% python3 -q
>>> import numpy as np
>>> from numpy import linalg as LA
>>> np.set_printoptions(suppress=True, linewidth=160)
>>> rnd = lambda a: np.round(a, 2) + 0
>>> K = np.array([[-3.0, 2.0, -3.0, -2.0, 4.0],
...     [2.0, 1.0, 2.0, 1.0, 1.0],
...     [-2.0, 2.0, -1.0, 0.0, 3.0],
...     [-1.0, 2.0, 0.0, -1.0, 2.0],
...     [0.0, 0.0, 0.0, 0.0, 3.0]])
>>> rng = np.random.default_rng(540)
>>> z = rng.permutation(5)
>>> print(z)
[1 2 3 4 0]
>>> M2 = K[z][:, z]
>>> rnd(LA.det(M2)), rnd(LA.det(K[z]))
(np.float64(33.0), np.float64(33.0))
>>> np.trace(M2)
np.float64(-1.0)
>>> w, V = LA.eig(K)
>>> rnd(K @ V[:, 0] - w[0] * V[:, 0])
array([0., 0., 0., 0., 0.])
>>> rnd(np.sort(LA.eigvals(K @ K)))
array([ 0.53,  0.88,  6.48,  9.  , 40.11])
>>> m1 = np.arange(20).reshape(4, 5) + -3
>>> m1
array([[-3, -2, -1,  0,  1],
       [ 2,  3,  4,  5,  6],
       [ 7,  8,  9, 10, 11],
       [12, 13, 14, 15, 16]])
>>> x0 = np.array([2, 0, 2, 2, -1])
>>> m1 * x0
array([[ -6,   0,  -2,   0,  -1],
       [  4,   0,   8,  10,  -6],
       [ 14,   0,  18,  20, -11],
       [ 24,   0,  28,  30, -16]])
>>> x0 @ m1
Traceback (most recent call last):
  File "<python-input-18>", line 1, in <module>
    x0 @ m1
    ~~~^~~~
ValueError: matmul: Input operand 1 has a mismatch in its core dimension 0, with gufunc signature (n?,k),(k,m?)->(n?,m?) (size 4 is different from 5)
>>> np.sign((m1 @ x0).round(6))
array([-1,  1,  1,  1])
